$ python -q
>>> import numpy as np
>>> import numpy.linalg as la
>>> np.set_printoptions(precision=2, suppress=True, linewidth=120, legacy="1.25")
>>> J = np.load("a.npy")
>>> print(J)
[[ -5.48 -16.95   7.99  -4.33]
 [  9.84   8.85   4.5  -14.3 ]
 [  0.11  17.99   4.01  -7.75]
 [ 12.86 -15.29  -0.02   0.84]
 [ -2.7  -17.82   0.06  -8.67]
 [ -5.81   8.99  10.15  13.51]
 [  1.33  17.64  -4.87  -7.97]
 [-14.28   0.61   1.13 -13.95]
 [ -7.44   3.36  16.73  -7.32]
 [ -4.94 -10.71  12.9   -9.73]
 [ 11.21  12.84   0.76  10.43]
 [ 18.67   0.55   5.34  -4.75]
 [  2.06  19.07   4.2    3.79]
 [ -1.75 -19.51  -3.42  -2.17]
 [-10.95   7.63 -14.86  -1.06]
 [-12.4   -4.6   14.8   -2.45]
 [  1.75   9.67  17.18  -2.84]
 [ -8.62   5.79   9.38  14.29]]
>>> other = J / np.sqrt((J ** 2).mean(axis=1, keepdims=True))
>>> print(la.matrix_rank(J - J.mean(axis=1, keepdims=True)))
3
>>> print(la.norm(other, axis=1))
[2. 2. 2. 2. 2. 2. 2. 2. 2. 2. 2. 2. 2. 2. 2. 2. 2. 2.]
>>> other = np.c_[J[:, :1] @ np.array([[1]]), np.array([6, -7, 7, -9, 0, -8, 7, -7, -5, 5, 4, 7, 9, 5, -6, -1, -4, 7])]
>>> print(other)
[[ -5.48   6.  ]
 [  9.84  -7.  ]
 [  0.11   7.  ]
 [ 12.86  -9.  ]
 [ -2.7    0.  ]
 [ -5.81  -8.  ]
 [  1.33   7.  ]
 [-14.28  -7.  ]
 [ -7.44  -5.  ]
 [ -4.94   5.  ]
 [ 11.21   4.  ]
 [ 18.67   7.  ]
 [  2.06   9.  ]
 [ -1.75   5.  ]
 [-10.95  -6.  ]
 [-12.4   -1.  ]
 [  1.75  -4.  ]
 [ -8.62   7.  ]]
>>> print(np.round(la.lstsq(J, other[:, 0])[0], 2) + 0)
[1. 0. 0. 0.]
>>> x0 = np.array([3, 1, 2, 3])
>>> rhs = J @ x0
>>> print(la.solve(J.T @ J, J.T @ rhs))
[3. 1. 2. 3.]
>>> print(la.lstsq(J, rhs)[0])
[3. 1. 2. 3.]
>>> rng = np.random.default_rng(398)
>>> rhs = rhs + 0.02 * rng.normal(size=18)
>>> print(rhs)
[-30.42   4.45   3.06  25.78 -51.81  52.37 -12.05 -81.83  -7.47 -28.91  79.27  52.98  45.01 -38.11 -58.1  -19.55  40.76
  41.56]
>>> beta, *_ = la.lstsq(J, rhs)
>>> print(np.round(J.T @ (rhs - J @ beta), 2) + 0)
[0. 0. 0. 0.]
>>> print([round(float(la.norm(la.solve(J.T @ J + lam * np.eye(4), J.T @ rhs))), 2) for lam in (0, 1, 10, 100)])
[4.8, 4.79, 4.76, 4.46]
>>> print(np.round(la.norm(rhs - J @ beta), 2))
0.05
>>> print(beta.round())
[3. 1. 2. 3.]
>>> Xc = J - J.mean(axis=1)
Traceback (most recent call last):
  File "<python-input-23>", line 1, in <module>
    Xc = J - J.mean(axis=1)
         ~~^~~~~~~~~~~~~~~~
ValueError: operands could not be broadcast together with shapes (18,4) (18,) 
>>> Xc = J - J.mean(axis=0)
>>> left, sv, vt = la.svd(Xc, full_matrices=False)
>>> print(vt[0] * np.sign(vt[0, np.abs(vt[0]).argmax()]))
[ 0.15  0.97 -0.02  0.21]
>>> print(np.abs(left[:, 0]).argmax())
13
>>> print(sv ** 2 / (sv ** 2).sum())
[0.45 0.22 0.18 0.16]
>>> print(sv)
[54.28 38.26 34.2  32.25]
>>> print(np.searchsorted(np.cumsum(sv ** 2) / (sv ** 2).sum(), 0.9) + 1)
4
>>> print(np.abs(vt[-1]))
[0.27 0.11 0.75 0.59]
>>> X = np.loadtxt("layer3.csv", delimiter=",")
>>> print(X)
[[-10.88  -5.39 -25.83  -7.44]
 [ -2.84  13.12  17.22 -20.31]
 [  2.31 -12.84 -10.7    5.02]
 [  1.01  20.01 -18.73 -11.98]
 [  3.48 -15.64 -19.64 -18.  ]
 [  3.22  -8.26 -18.9   -0.01]
 [ -0.4  -10.34 -21.3    7.34]
 [ -0.59  -2.72   5.83  10.72]
 [ -5.38  -8.57   6.53  -3.75]
 [ -4.39   0.75   2.03  20.43]
 [ -1.68 -12.22  11.16 -15.38]
 [ -1.25  -1.4    0.94   1.35]
 [  9.55 -11.15 -16.44  11.17]
 [ -3.73   5.79  -8.29   5.42]
 [ -2.     9.56   2.19 -14.76]
 [  2.62  12.79  28.75  -9.82]
 [  4.65  -2.73   2.23   0.44]
 [ -3.67   3.86 -52.5   -0.04]
 [ 13.04   3.77  13.91  -0.1 ]
 [-14.81   9.2    6.09   3.96]
 [ -8.38  -6.81  -7.21   7.03]
 [ -0.73   8.02 -24.03  -6.62]
 [ -4.44  14.58  20.78 -16.07]
 [ -4.92   2.03 -13.05   7.09]
 [  1.86 -10.11 -18.06  -7.5 ]
 [ -7.37   2.95  -4.28   9.44]
 [  0.13  13.4    4.15  -7.07]]
>>> G = np.cov(X, rowvar=False)
>>> print(np.polyfit(X[:, 0], X[:, 3], 1))
[-0.13 -2.  ]
>>> lab = X[:, 3] > np.median(X[:, 3])
>>> u = X[lab].mean(axis=0) - X[~lab].mean(axis=0)
>>> print(((X - X.mean(axis=0)) @ u > 0).astype(int))
[1 0 1 0 0 1 1 1 0 1 0 1 1 1 0 0 1 1 0 1 1 0 0 1 0 1 0]
>>> print(u)
[-1.33 -6.1  -2.52 16.79]
>>> Xc = (X - X.mean(axis=0)) / X.std(axis=0)
>>> print(np.argwhere(np.abs(Xc) > 2))
[[ 3  1]
 [ 9  3]
 [17  2]
 [18  0]
 [19  0]]
>>> print(Xc.std(axis=0))
[1. 1. 1. 1.]
>>> beta = la.lstsq(np.delete(Xc, 0, axis=1), Xc[:, 0])[0]
>>> print(np.abs(beta).argmax())
0
>>> print(round(1 - np.var(Xc[:, 0] - np.delete(Xc, 0, axis=1) @ beta), 2))
0.06
>>> print(beta)
[-0.25  0.1  -0.12]
>>> Xc = X - X.mean(axis=0)
>>> left, sv, vt = la.svd(Xc, full_matrices=False)
>>> print(np.abs(vt[0]).argmax())
2
>>> print(np.searchsorted(np.cumsum(sv ** 2) / (sv ** 2).sum(), 0.9) + 1)
3
>>> print(np.abs(left[:, 0]).argmax())
17
>>> print(sv)
[91.95 54.05 44.23 28.07]
>>> W0 = np.load("data.npy")
>>> print(W0)
[[ 0.35 -0.29  0.03]
 [-0.93  0.89 -0.14]
 [-0.74  0.66 -0.08]
 [ 0.45 -0.38  0.04]
 [ 0.99 -0.98  0.24]
 [-0.87  0.8  -0.11]
 [ 0.12 -0.1   0.01]
 [-0.92  0.86 -0.13]
 [ 0.62 -0.54  0.06]
 [-0.12  0.1  -0.01]
 [ 0.69 -0.6   0.07]
 [ 0.95 -0.91  0.15]
 [ 0.    0.    0.  ]
 [-0.87  0.8  -0.11]
 [ 0.98 -0.96  0.2 ]
 [ 0.24 -0.2   0.02]
 [ 0.24 -0.2   0.02]
 [ 0.97 -0.95  0.18]
 [ 0.45 -0.38  0.04]
 [ 0.12 -0.1   0.01]
 [-0.83  0.76 -0.1 ]
 [-0.24  0.2  -0.02]
 [-0.54  0.46 -0.05]
 [ 0.35 -0.29  0.03]
 [ 0.79 -0.72  0.09]
 [ 0.89 -0.83  0.12]
 [ 0.62 -0.54  0.06]
 [ 0.35 -0.29  0.03]
 [-0.99  0.97 -0.21]]
>>> d = la.norm(W0[:, None] - W0[None], axis=-1)
>>> print(la.matrix_rank(d ** 2))
5
>>> print(d[11])
[0.87 2.62 2.32 0.74 0.12 2.51 1.17 2.59 0.5  1.48 0.41 0.   1.32 2.51 0.08 1.01 1.01 0.05 0.74 1.17 2.45 1.64 2.03
 0.87 0.26 0.1  0.5  0.87 2.73]
>>> print(np.unravel_index(d.round(6).argmax(), d.shape))
(4, 28)
>>> print(np.flatnonzero(d[11] < d.mean() / 2))
[ 4  8 10 11 14 17 24 25 26]
>>> print(d.mean(axis=1).argmax())
28
>>> m1 = np.array([[2, 3, 2, 3, 2, 3],
...     [2, 3, 2, 3, 2, 3],
...     [1, 0, 1, 0, 1, 0],
...     [2, 3, 2, 3, 2, 3],
...     [2, 3, 2, 3, 2, 3],
...     [1, 0, 1, 0, 1, 0]])
>>> print(m1.sum(axis=1))
[15 15  3 15 15  3]
>>> print(np.abs(m1).max())
3
>>> print(np.round(la.svd(m1, compute_uv=False), 2) + 0)
[12.57  2.03  0.    0.    0.    0.  ]
>>> rank = la.matrix_rank(m1)
>>> print(rank)
2
>>> N = la.svd(m1)[2][rank:].T
>>> print([int(la.matrix_rank(m1[:i])) for i in range(1, len(m1) + 1)])
[1, 1, 2, 2, 2, 2]
>>> print(np.round(m1 @ N, 2) + 0)
[[0. 0. 0. 0.]
 [0. 0. 0. 0.]
 [0. 0. 0. 0.]
 [0. 0. 0. 0.]
 [0. 0. 0. 0.]
 [0. 0. 0. 0.]]
>>> print([int(la.matrix_rank(np.delete(m1, i, axis=0))) for i in range(6)])
[2, 2, 2, 2, 2, 2]
>>> print(np.allclose(m1 @ N, 0))
True
>>> print([int(la.matrix_rank(m1[:, :j + 1])) for j in range(6)])
[1, 2, 2, 2, 2, 2]
>>> other = m1 / np.sqrt((m1 ** 2).mean(axis=1, keepdims=True))
>>> print(la.matrix_rank(other) == la.matrix_rank(m1))
True
>>> print(la.norm(other, axis=1))
[2.45 2.45 2.45 2.45 2.45 2.45]
>>> print(other[3])
[0.78 1.18 0.78 1.18 0.78 1.18]
>>> print(m1 - m1.mean(axis=1, keepdims=True))
[[-0.5  0.5 -0.5  0.5 -0.5  0.5]
 [-0.5  0.5 -0.5  0.5 -0.5  0.5]
 [ 0.5 -0.5  0.5 -0.5  0.5 -0.5]
 [-0.5  0.5 -0.5  0.5 -0.5  0.5]
 [-0.5  0.5 -0.5  0.5 -0.5  0.5]
 [ 0.5 -0.5  0.5 -0.5  0.5 -0.5]]
>>> u = np.array([-2, -3])
>>> print(np.array([np.convolve(row, u, "same") for row in m1]))
[[ -4 -12 -13 -12 -13 -12]
 [ -4 -12 -13 -12 -13 -12]
 [ -2  -3  -2  -3  -2  -3]
 [ -4 -12 -13 -12 -13 -12]
 [ -4 -12 -13 -12 -13 -12]
 [ -2  -3  -2  -3  -2  -3]]
>>> print(np.convolve(m1[2], u))
[-2 -3 -2 -3 -2 -3  0]
>>> F = np.load("m.npy")
>>> print(F)
[[-2.  0.]
 [ 0. -1.]]
>>> # 2 blocks once reordered
>>> print(np.round(la.det(F), 2))
2.0
>>> print(np.sort(np.abs(la.eigvals(F))))
[1. 2.]
>>> print(F @ F)
[[4. 0.]
 [0. 1.]]
